$ python -q
>>> import numpy as np
>>> np.set_printoptions(precision=4, suppress=True, linewidth=120)
>>> feats = np.load("m.npy")
>>> feats
array([[-0.78, -1.34, -0.02,  1.72],
       [ 5.19,  4.4 ,  5.08, -7.39],
       [-1.14, -1.8 , -1.62,  1.83],
       [-1.11,  0.59, -0.11,  1.22]])
>>> left, sv, Vt = np.linalg.svd(feats)
>>> sv.round(4) + 0
array([11.9216,  1.525 ,  1.1052,  0.    ])
>>> out = left[:, :3] @ np.diag(sv[:3]) @ Vt[:3]
>>> np.linalg.matrix_rank(feats, rtol=0.05)
np.int64(3)
>>> out
array([[-0.78, -1.34, -0.02,  1.72],
       [ 5.19,  4.4 ,  5.08, -7.39],
       [-1.14, -1.8 , -1.62,  1.83],
       [-1.11,  0.59, -0.11,  1.22]])
>>> np.round(np.linalg.norm(feats - out, 2), 4), round(sv[3], 4)
(np.float64(0.0), np.float64(0.0))
>>> np.linalg.matrix_rank(out)
np.int64(3)
>>> out = feats / np.linalg.norm(feats, axis=1, keepdims=True)
>>> gram = out @ out.T
>>> round(float(np.degrees(np.arccos(np.clip(gram[2, 3], -1, 1)))), 4)
62.6542
>>> np.argwhere(np.triu(np.abs(gram) > 0.95, 1))
array([[1, 2]])
>>> np.linalg.norm(out, axis=1)
array([1., 1., 1., 1.])
>>> (np.abs(gram) > 0.9).astype(int)
array([[1, 0, 0, 0],
       [0, 1, 1, 0],
       [0, 1, 1, 0],
       [0, 0, 0, 1]])
>>> gram[2]
array([ 0.8632, -0.9751,  1.    ,  0.4594])
>>> (gram - 2 * np.eye(4)).round(6).argmax(axis=1)
array([2, 3, 0, 0])
>>> Q, _ = np.linalg.qr(np.array([[1.9, -0.4, 0.1, 1.4, 0.1],
...     [1.7, -0.6, -2.1, 0.7, -2.1],
...     [-0.3, -0.8, 1.2, 0.5, -1.2],
...     [1.1, 0.4, 1.8, 0.3, 0.3],
...     [0.4, -0.5, -1.1, -1.6, 1.2]]))
>>> m1 = Q[:, :3]
>>> m1
array([[-0.6734, -0.077 , -0.2383],
       [-0.6025, -0.2767,  0.4586],
       [ 0.1063, -0.7286, -0.6272],
       [-0.3899,  0.4975, -0.5441],
       [-0.1418, -0.373 ,  0.2085]])
>>> proj = m1 @ np.linalg.solve(m1.T @ m1, m1.T)
>>> proj @ m1[:, 2]
array([-0.2383,  0.4586, -0.6272, -0.5441,  0.2085])
>>> np.linalg.matrix_rank(np.eye(5) - proj)
np.int64(2)
>>> np.round((np.eye(5) - proj) @ m1, 4) + 0
array([[0., 0., 0.],
       [0., 0., 0.],
       [0., 0., 0.],
       [0., 0., 0.],
       [0., 0., 0.]])
>>> np.round(np.linalg.eigvalsh(proj), 4) + 0
array([0., 0., 1., 1., 1.])
>>> np.diag(proj)
array([0.5162, 0.6499, 0.9356, 0.6955, 0.2027])
>>> F = np.loadtxt("layer0.csv", delimiter=",")
>>> F
array([[1.    , 0.    , 0.    ],
       [0.3333, 0.3333, 0.3333],
       [0.25  , 0.25  , 0.5   ]])
>>> np.allclose(feats, feats.T)
False
>>> (feats - feats.T) / 2
array([[ 0.   , -3.265,  0.56 ,  1.415],
       [ 3.265,  0.   ,  3.44 , -3.99 ],
       [-0.56 , -3.44 ,  0.   ,  0.97 ],
       [-1.415,  3.99 , -0.97 ,  0.   ]])
>>> rng = np.random.default_rng(857529)
>>> lab = rng.permutation(3)
>>> lab
array([1, 0, 2])
>>> out = F[lab][:, lab]
>>> np.sort(np.abs(np.linalg.eigvals(out)))
array([0.1162, 0.7171, 1.    ])
>>> np.allclose(out, F)
False
>>> x0 = np.array([1, 1, 3])
>>> rhs = F @ x0
>>> rhs
array([1.    , 1.6667, 2.    ])
>>> np.linalg.solve(F.T, F[0])
array([1., 0., 0.])
>>> np.linalg.solve(F, F[:, 2])
array([0., 0., 1.])
>>> np.linalg.solve(F, 3 * rhs)
array([3., 3., 9.])
>>> t3 = np.stack([F, 5 * F, F[::-1]])
>>> np.linalg.norm(t3, axis=(1, 2))
array([1.307 , 6.5352, 1.307 ])
>>> np.linalg.det(t3)
array([ 0.0833, 10.4167, -0.0833])
>>> t3.shape
(3, 3, 3)
>>> W1 = np.array([[0, 0], [2, 2], [0, 0]])
>>> coef = np.array([-2, -3])
>>> H = np.maximum(F @ W1 + coef, 0)
>>> (H > 0).astype(int)
array([[0, 0],
       [0, 0],
       [0, 0]])
>>> np.linalg.matrix_rank(H)
np.int64(0)
>>> (H > 0).mean(axis=0)
array([0., 0.])
>>> cent = np.array([[-3, 3, -3], [2, 2, 0]])
>>> W1 @ cent
array([[ 0,  0,  0],
       [-2, 10, -6],
       [ 0,  0,  0]])
>>> H @ cent
array([[0., 0., 0.],
       [0., 0., 0.],
       [0., 0., 0.]])
>>> W0 = -1 * np.eye(5) + np.ones((5, 5))
>>> W0
array([[0., 1., 1., 1., 1.],
       [1., 0., 1., 1., 1.],
       [1., 1., 0., 1., 1.],
       [1., 1., 1., 0., 1.],
       [1., 1., 1., 1., 0.]])
>>> th = np.radians(90)
>>> R = np.eye(5)
>>> R[0, 0] = R[1, 1] = np.cos(th)
>>> R[0, 1], R[1, 0] = -np.sin(th), np.sin(th)
>>> R.round(4) + 0
array([[ 0., -1.,  0.,  0.,  0.],
       [ 1.,  0.,  0.,  0.,  0.],
       [ 0.,  0.,  1.,  0.,  0.],
       [ 0.,  0.,  0.,  1.,  0.],
       [ 0.,  0.,  0.,  0.,  1.]])
>>> out = W0 @ R.T
>>> np.abs(out - W0).max(axis=0)
array([2., 1., 0., 0., 0.])
>>> np.allclose(np.linalg.norm(W0, axis=1), np.linalg.norm(out, axis=1))
True
